% python3 -q
>>> import numpy as np
>>> from numpy import linalg as LA
>>> np.set_printoptions(precision=1, suppress=True, linewidth=160)
>>> tidy = lambda a: np.round(a, 1) + 0
>>> F = np.loadtxt("arr.csv", delimiter=",")
>>> tidy(F)
array([[ 1. ,  0. ,  0. ,  0. ,  0. ,  0. ,  0. ],
       [ 0. ,  1. ,  0. ,  0. ,  0. ,  0. ,  0. ],
       [ 0. ,  0. ,  1. ,  0. ,  0. ,  0. ,  0. ],
       [ 0. ,  0. ,  0. ,  1. ,  0. ,  0. ,  0. ],
       [ 0. ,  0. ,  0. ,  0. ,  1. ,  0.3,  0. ],
       [ 0. ,  0. ,  0. ,  0. , -0.3,  1. ,  0. ],
       [ 0. ,  0. ,  0. ,  0. ,  0. ,  0. ,  1. ]])
>>> x0 = np.array([0, -8, 2, -6, 0, 9, -3])
>>> tidy(np.abs(LA.eigvals(F)))
array([1., 1., 1., 1., 1., 1., 1.])
>>> tidy(LA.inv(F))
array([[ 1. ,  0. ,  0. ,  0. ,  0. ,  0. ,  0. ],
       [ 0. ,  1. ,  0. ,  0. ,  0. ,  0. ,  0. ],
       [ 0. ,  0. ,  1. ,  0. ,  0. ,  0. ,  0. ],
       [ 0. ,  0. ,  0. ,  1. ,  0. ,  0. ,  0. ],
       [ 0. ,  0. ,  0. ,  0. ,  1. , -0.3,  0. ],
       [ 0. ,  0. ,  0. ,  0. ,  0.3,  1. ,  0. ],
       [ 0. ,  0. ,  0. ,  0. ,  0. ,  0. ,  1. ]])
>>> tidy(LA.det(F))
np.float64(1.0)
>>> 7 - LA.matrix_rank(F - np.eye(7), tol=1e-8)
np.int64(5)
>>> tidy(F.T @ (F @ x0))
array([ 0., -8.,  2., -6.,  0.,  9., -3.])
>>> rng = np.random.default_rng(7571)
>>> lab = rng.permutation(7)
>>> other = F[:, lab] * rng.choice([-1, 1], 7)
>>> tidy(other)
array([[ 0. ,  0. ,  0. ,  0. ,  0. ,  0. ,  1. ],
       [ 1. ,  0. ,  0. ,  0. ,  0. ,  0. ,  0. ],
       [ 0. ,  0. ,  0. , -1. ,  0. ,  0. ,  0. ],
       [ 0. , -1. ,  0. ,  0. ,  0. ,  0. ,  0. ],
       [ 0. ,  0. ,  0. ,  0. , -1. , -0.3,  0. ],
       [ 0. ,  0. ,  0. ,  0. ,  0.3, -1. ,  0. ],
       [ 0. ,  0. , -1. ,  0. ,  0. ,  0. ,  0. ]])
>>> Uu, _, VT = LA.svd(F.T @ other)
>>> tidy(Uu @ VT)
array([[ 0.,  0.,  0.,  0.,  0.,  0.,  1.],
       [ 1.,  0.,  0.,  0.,  0.,  0.,  0.],
       [ 0.,  0.,  0., -1.,  0.,  0.,  0.],
       [ 0., -1.,  0.,  0.,  0.,  0.,  0.],
       [ 0.,  0.,  0.,  0., -1.,  0.,  0.],
       [ 0.,  0.,  0.,  0.,  0., -1.,  0.],
       [ 0.,  0., -1.,  0.,  0.,  0.,  0.]])
>>> tidy(LA.lstsq(F, other)[0])
array([[ 0.,  0.,  0.,  0.,  0.,  0.,  1.],
       [ 1.,  0.,  0.,  0.,  0.,  0.,  0.],
       [ 0.,  0.,  0., -1.,  0.,  0.,  0.],
       [ 0., -1.,  0.,  0.,  0.,  0.,  0.],
       [ 0.,  0.,  0.,  0., -1.,  0.,  0.],
       [ 0.,  0.,  0.,  0.,  0., -1.,  0.],
       [ 0.,  0., -1.,  0.,  0.,  0.,  0.]])
>>> lab
array([1, 3, 6, 2, 4, 5, 0])
>>> x0 = np.array([4, 1, 0, 4, 3, 0, 0])
>>> rhs = other @ x0
>>> beta, lr = np.zeros(7), 1 / LA.norm(other, 2) ** 2
>>> for i in range(30):
...     beta -= lr * other.T @ (other @ beta - rhs)
...     if i % 5 == 0: print(i, round(LA.norm(other @ beta - rhs), 1))
... 
0 0.0
5 0.0
10 0.0
15 0.0
20 0.0
25 0.0
>>> beta
array([4., 1., 0., 4., 3., 0., 0.])
>>> tidy(LA.cond(other))
np.float64(1.0)
>>> other = F + rng.integers(-2, 3, (7, 1)) @ rng.integers(-2, 3, (1, 7))
>>> tidy(other)
array([[-3. ,  2. ,  0. ,  2. ,  0. ,  0. , -4. ],
       [-4. ,  3. ,  0. ,  2. ,  0. ,  0. , -4. ],
       [-2. ,  1. ,  1. ,  1. ,  0. ,  0. , -2. ],
       [ 0. ,  0. ,  0. ,  1. ,  0. ,  0. ,  0. ],
       [-4. ,  2. ,  0. ,  2. ,  1. ,  0.3, -4. ],
       [ 4. , -2. ,  0. , -2. , -0.3,  1. ,  4. ],
       [-4. ,  2. ,  0. ,  2. ,  0. ,  0. , -3. ]])
>>> np.abs(other - F).sum(axis=1)
array([12., 12.,  6.,  0., 12., 12., 12.])
>>> tidy(LA.svd(other - F, compute_uv=False))
array([14.5,  0. ,  0. ,  0. ,  0. ,  0. ,  0. ])
>>> other - F
array([[-4.,  2.,  0.,  2.,  0.,  0., -4.],
       [-4.,  2.,  0.,  2.,  0.,  0., -4.],
       [-2.,  1.,  0.,  1.,  0.,  0., -2.],
       [ 0.,  0.,  0.,  0.,  0.,  0.,  0.],
       [-4.,  2.,  0.,  2.,  0.,  0., -4.],
       [ 4., -2.,  0., -2.,  0.,  0.,  4.],
       [-4.,  2.,  0.,  2.,  0.,  0., -4.]])
>>> LA.matrix_rank(other - F, tol=1e-8)
np.int64(1)
>>> M = np.load("sample15.npy")
>>> M
array([[ 0,  0, -1],
       [ 0,  4,  0],
       [-6,  0,  0]])
>>> M @ M.T
array([[ 1,  0,  0],
       [ 0, 16,  0],
       [ 0,  0, 36]])
>>> M[:, 0] @ M[:, 2]
np.int64(0)
>>> tidy(LA.norm(M, axis=0))
array([6., 4., 1.])
>>> M.T @ M
array([[36,  0,  0],
       [ 0, 16,  0],
       [ 0,  0,  1]])
>>> x0 = np.array([-9, 1, -9])
>>> rhs = M @ x0
>>> rhs
array([ 9,  4, 54])
>>> tidy(LA.solve(M, M[:, 2]))
array([0., 0., 1.])
>>> (F != 0).astype(int)
array([[1, 0, 0, 0, 0, 0, 0],
       [0, 1, 0, 0, 0, 0, 0],
       [0, 0, 1, 0, 0, 0, 0],
       [0, 0, 0, 1, 0, 0, 0],
       [0, 0, 0, 0, 1, 1, 0],
       [0, 0, 0, 0, 1, 1, 0],
       [0, 0, 0, 0, 0, 0, 1]])
>>> (LA.matrix_power((F != 0) + (F.T != 0) + np.eye(7), 7) > 0).astype(int)
array([[1, 0, 0, 0, 0, 0, 0],
       [0, 1, 0, 0, 0, 0, 0],
       [0, 0, 1, 0, 0, 0, 0],
       [0, 0, 0, 1, 0, 0, 0],
       [0, 0, 0, 0, 1, 1, 0],
       [0, 0, 0, 0, 1, 1, 0],
       [0, 0, 0, 0, 0, 0, 1]])
>>> t3 = np.stack([M, 5 * M, M[::-1]])
>>> tidy(LA.norm(t3, axis=(1, 2)))
array([ 7.3, 36.4,  7.3])
>>> np.einsum("bij,cij->bc", t3, t3)
array([[  53,  265,   16],
       [ 265, 1325,   80],
       [  16,   80,   53]])
>>> LA.matrix_rank(t3)
array([3, 3, 3])
>>> tidy(LA.det(t3))
array([  -24., -3000.,    24.])
>>> lab = rng.permutation(3)
>>> lab
array([1, 2, 0])
>>> other = M[lab][:, lab]
>>> tidy(LA.det(other)), tidy(LA.det(M[lab]))
(np.float64(-24.0), np.float64(-24.0))
>>> tidy(np.sort(np.abs(LA.eigvals(other))))
array([2.4, 2.4, 4. ])
>>> other
array([[ 4,  0,  0],
       [ 0,  0, -6],
       [ 0, -1,  0]])
>>> np.trace(other)
np.int64(4)
>>> np.allclose(other, M)
False
>>> m1 = np.loadtxt("data.csv", delimiter=",")
>>> m1
array([[-1.7,  0.6,  1.6],
       [ 2. , -0.7, -1.3],
       [-0.6,  0.4,  0.8],
       [ 1.6,  0. , -1.4],
       [ 0.2, -0.4,  0.1],
       [ 4.8, -1.5, -2.3],
       [-1.4,  0.4,  1. ],
       [ 3.5, -1.5, -2.4],
       [-3.3,  1. ,  1.8],
       [ 3.7, -1.3, -3.1],
       [ 5.7, -1.1, -3.3],
       [ 3.1, -0.5, -2.1],
       [ 1.5, -0.1, -0.9],
       [ 1.9, -0.3, -1.2],
       [-6.4,  2. ,  3.2],
       [-2.7,  0.7,  1.7],
       [-1.7,  0. ,  1.1],
       [-1.9,  1.2,  1.2],
       [ 0.8, -0.1, -0.8],
       [ 3.9, -1.5, -2.4],
       [-2.5,  0.7,  0.9],
       [-0.3,  0.2,  0.6],
       [-3.9,  1.7,  2.7],
       [ 3.3, -1.4, -2.9],
       [-1.4,  0.3,  1.4]])
>>> x0 = np.array([-1, -2, 3, 2, 3, 2, 0])
>>> rhs = F @ x0
>>> tidy(rhs)
array([-1. , -2. ,  3. ,  2. ,  3.4,  1.2,  0. ])
>>> tidy(LA.solve(F, 3 * rhs))
array([-3., -6.,  9.,  6.,  9.,  6.,  0.])
>>> tidy(LA.solve(F, F[:, 1]))
array([0., 1., 0., 0., 0., 0., 0.])
>>> tidy(LA.solve(F, rhs))
array([-1., -2.,  3.,  2.,  3.,  2.,  0.])
>>> tidy(LA.solve(F.T, F[1]))
array([0., 1., 0., 0., 0., 0., 0.])
>>> Ac = (m1 - m1.mean(axis=0)) / m1.std(axis=0)
>>> tidy(Ac.std(axis=0))
array([1., 1., 1.])
>>> np.argwhere(np.abs(Ac) > 2)
array([[14,  0],
       [14,  1]])
>>> beta = LA.lstsq(np.delete(Ac, 2, axis=1), Ac[:, 2])[0]
>>> np.abs(beta).argmax()
np.int64(0)
>>> tidy(beta)
array([-0.9,  0.1])
>>> tidy(1 - np.var(Ac[:, 2] - np.delete(Ac, 2, axis=1) @ beta))
np.float64(1.0)
>>> A = np.load("m.npy")
>>> A
array([[-0.7, -0.1, -0.1,  0.1],
       [-0.8,  0. , -0.1, -0.9],
       [-0.7,  1.1, -1.2,  0.1],
       [-0.3,  0.2,  1.5, -0.1],
       [-0.8,  0.8, -0.2, -0.3],
       [ 1.8,  0.6, -0.6,  0.3]])
>>> t3 = np.stack([A, 4 * A, A[::-1]])
>>> tidy(LA.norm(t3, axis=(1, 2)))
array([ 3.6, 14.4,  3.6])
>>> LA.matrix_rank(t3.reshape(3, -1))
np.int64(2)
>>> LA.matrix_rank(t3)
array([4, 4, 4])
>>> tidy(t3.sum(axis=0))
array([[-1.7,  0.1, -1.1,  0.8],
       [-4.8,  0.8, -0.7, -4.8],
       [-3.8,  5.7, -4.5,  0.4],
       [-2.2,  2.1,  6.3, -0.4],
       [-4.8,  4. , -1.1, -2.4],
       [ 8.3,  2.9, -3.1,  1.6]])
>>> t3.shape
(3, 6, 4)
>>> other = np.array([[2, -1], [0, -1], [-3, -3], [0, -2]])
>>> np.vstack([A, other.T]).shape
(8, 4)
>>> tidy(np.einsum("ik,kj->ij", A, other))
array([[-1.1,  0.9],
       [-1.3,  2.9],
       [ 2.2,  3. ],
       [-5.1, -4.2],
       [-1. ,  1.2],
       [ 5.4, -1.2]])
>>> tidy(np.einsum("ik,kj->ji", A, other))
array([[-1.1, -1.3,  2.2, -5.1, -1. ,  5.4],
       [ 0.9,  2.9,  3. , -4.2,  1.2, -1.2]])
>>> LA.matrix_rank(np.vstack([A, other.T]))
np.int64(4)
>>> tidy(np.einsum("ij,ij->i", A, A))
array([0.5, 1.5, 3.2, 2.4, 1.4, 4. ])
>>> other = np.c_[A[:, :2] @ np.array([[2, 2], [2, 2]]), np.array([2, 0, 0, 1, 1, 0])]
>>> tidy(other)
array([[-1.6, -1.6,  2. ],
       [-1.6, -1.6,  0. ],
       [ 0.8,  0.8,  0. ],
       [-0.2, -0.2,  1. ],
       [ 0. ,  0. ,  1. ],
       [ 4.8,  4.8,  0. ]])
>>> tidy(LA.norm(other - A @ LA.lstsq(A, other)[0], axis=0))
array([0. , 0. , 1.9])
>>> tidy(LA.norm(LA.qr(A)[0].T @ other, axis=0) ** 2 / ((other ** 2).sum(axis=0) + 1e-12))
array([1. , 1. , 0.4])
>>> LA.matrix_rank(other)
np.int64(2)
>>> other = np.array([[0, 1, 5], [2, -2, -2], [-5, -1, 3]])
>>> K = np.tril(other)
>>> K
array([[ 0,  0,  0],
       [ 2, -2,  0],
       [-5, -1,  3]])
>>> # triangular
>>> G = np.cov(m1, rowvar=False)
>>> tidy(m1.std(axis=0))
array([3. , 1. , 1.9])
>>> tidy(LA.eigvalsh(G)[::-1])
array([13.7,  0.1,  0.1])
>>> np.argsort(-m1.std(axis=0).round(6), kind="stable")
array([0, 2, 1])
>>> tidy(G)
array([[ 9.2, -2.8, -5.7],
       [-2.8,  1. ,  1.8],
       [-5.7,  1.8,  3.7]])
>>> data = np.load("run19.npy")
>>> data
array([[ 5., -2., -1.],
       [ 0.,  1., -3.],
       [ 0., -3., -2.]])
>>> x0 = np.array([0, 1, 0])
>>> rhs = data @ x0
>>> beta, lr = np.zeros(3), 1 / LA.norm(data, 2) ** 2
>>> for i in range(3):
...     beta -= lr * data.T @ (data @ beta - rhs)
...     if i % 1 == 0: print(i, round(LA.norm(data @ beta - rhs), 1))
... 
0 1.8
1 1.4
2 1.1
>>> tidy(beta)
array([-0.2,  0.7,  0.1])
>>> tidy(LA.cond(data))
np.float64(2.1)
>>> tidy(LA.norm(data[1] - data[0]))
np.float64(6.2)
>>> data[1] @ data[0]
np.float64(1.0)
>>> tidy(LA.norm(data[1], 1)), tidy(LA.norm(data[1], np.inf))
(np.float64(4.0), np.float64(3.0))
>>> LA.norm(data, axis=1).argmax()
np.int64(0)
>>> w, vecs = LA.eig(data)
>>> tidy(np.sort(LA.eigvals(LA.inv(data))))
array([-0.3,  0.2,  0.4])
>>> tidy(w)
array([ 5. ,  2.9, -3.9])
>>> tidy(np.sort(LA.eigvals(data @ data)))
array([ 8.1, 14.9, 25. ])
>>> np.prod(w)
np.float64(-55.0)
>>> hat = np.triu(np.array([[3, 3, 0], [3, 3, 3], [0, 3, 3]]), 1) + np.eye(3)
>>> other = hat @ data @ LA.inv(hat)
>>> tidy(np.poly(other))
array([  1.,  -4., -16.,  55.])
>>> LA.matrix_rank(other)
np.int64(3)
>>> tidy(LA.det(other))
np.float64(-55.0)
>>> x0 = np.array([3, -3, -3])
>>> h = np.maximum(data @ x0, 0)
>>> np.maximum(data @ (3 * x0), 0)
array([72., 18., 45.])
>>> np.maximum(data @ x0, 0) - np.maximum(-data @ x0, 0)
array([24.,  6., 15.])
>>> np.flatnonzero(h > 1e-9)
array([0, 1, 2])
>>> other = np.array([[4, -3, 2, -7, 4, -6, 3],
...     [6, -5, 1, 6, -8, 5, -1],
...     [6, 9, 3, 2, -7, 3, 7],
...     [-2, 2, -7, 9, 9, -9, 7],
...     [9, 8, 4, 8, 6, -6, -6],
...     [-8, -3, 1, -2, 4, 0, -2],
...     [-9, -9, -2, -2, 1, 1, 8]])
>>> X = np.triu(other)
>>> X
array([[ 4, -3,  2, -7,  4, -6,  3],
       [ 0, -5,  1,  6, -8,  5, -1],
       [ 0,  0,  3,  2, -7,  3,  7],
       [ 0,  0,  0,  9,  9, -9,  7],
       [ 0,  0,  0,  0,  6, -6, -6],
       [ 0,  0,  0,  0,  0,  0, -2],
       [ 0,  0,  0,  0,  0,  0,  8]])
>>> # rows and columns are dependent
>>> Uu, sigma, VT = LA.svd(X)
>>> vecs = VT[:(sigma > 1e-8).sum()]
>>> x0 = X[4] + -1 * X[6] + rng.integers(2) * np.eye(7)[2]
>>> x0
array([  0.,   0.,   0.,   0.,   6.,  -6., -14.])
>>> LA.matrix_rank(np.vstack([X, x0]))
np.int64(6)
>>> LA.matrix_rank(X, rtol=0.1)
np.int64(5)
>>> tidy(LA.norm(X, 2) / LA.norm(X))
np.float64(0.7)
>>> [round(float(x), 1) for x in LA.svd(X, compute_uv=False)[:3]]
[20.6, 15.8, 12.1]
>>> lab = rng.permutation(7)
>>> lab
array([5, 4, 6, 0, 3, 2, 1])
>>> other = X[lab][:, lab]
>>> tidy(LA.det(other)), tidy(LA.det(X[lab]))
(np.float64(0.0), np.float64(0.0))
>>> np.trace(other)
np.int64(25)
>>> LA.matrix_rank(X - X[0, 0] * np.eye(7))
np.int64(6)
>>> X @ X
array([[  16,    3,   11, -105,  -13,    6,   -8],
       [   0,   25,   -2,   26,   39,  -28,   84],
       [   0,    0,    9,   24,  -45,   33,  127],
       [   0,    0,    0,   81,  135, -135,   83],
       [   0,    0,    0,    0,   36,  -36,  -72],
       [   0,    0,    0,    0,    0,    0,  -16],
       [   0,    0,    0,    0,    0,    0,   64]])
>>> other = np.array([[2, 1, 1],
...     [1, 2, 1],
...     [0, 0, 0],
...     [0, 1, 1],
...     [1, 2, 1],
...     [0, 0, 1],
...     [0, 2, 1]])
>>> np.einsum("ij,ij->i", X, X)
array([139, 152, 120, 292, 108,   4,  64])
>>> other.T @ X.T
array([[  9, -13,  -7,   9,   6,   0,   0],
       [  5, -22,   2,  41,   0,  -4,  16],
       [ -5,  -3,   5,  16,  -6,  -2,   8]])
>>> np.einsum("ik,kj->ij", X, other)
array([[  9,   5,  -5],
       [-13, -22,  -3],
       [ -7,   2,   5],
       [  9,  41,  16],
       [  6,   0,  -6],
       [  0,  -4,  -2],
       [  0,  16,   8]])
>>> E = np.array([[-2, 3, -3], [1, -1, -2], [1, -3, 2]])
>>> E[2] = E[1]
>>> E
array([[-2,  3, -3],
       [ 1, -1, -2],
       [ 1, -1, -2]])
>>> tidy(np.abs(LA.eigvals(E)).max())
np.float64(3.0)
>>> np.allclose(E @ E.T, E.T @ E)
False
>>> np.trace(E)
np.int64(-5)
>>> tidy(np.sort(np.abs(LA.eigvals(E))))
array([0., 2., 3.])
>>> E @ E
array([[ 4, -6,  6],
       [-5,  6,  3],
       [-5,  6,  3]])
>>> (E + E.T) / 2
array([[-2. ,  2. , -1. ],
       [ 2. , -1. , -1.5],
       [-1. , -1.5, -2. ]])
>>> r = LA.matrix_rank(E)
>>> r
np.int64(2)
>>> ns = LA.svd(E)[2][r:].T
>>> LA.matrix_rank(E.T @ E), LA.matrix_rank(E @ E.T)
(np.int64(2), np.int64(2))
>>> [int(LA.matrix_rank(np.delete(E, i, axis=0))) for i in range(3)]
[1, 2, 2]
>>> tidy(E @ ns)
array([[0.],
       [0.],
       [0.]])
>>> tidy(ns @ ns.T)
array([[0.6, 0.5, 0.1],
       [0.5, 0.4, 0.1],
       [0.1, 0.1, 0. ]])
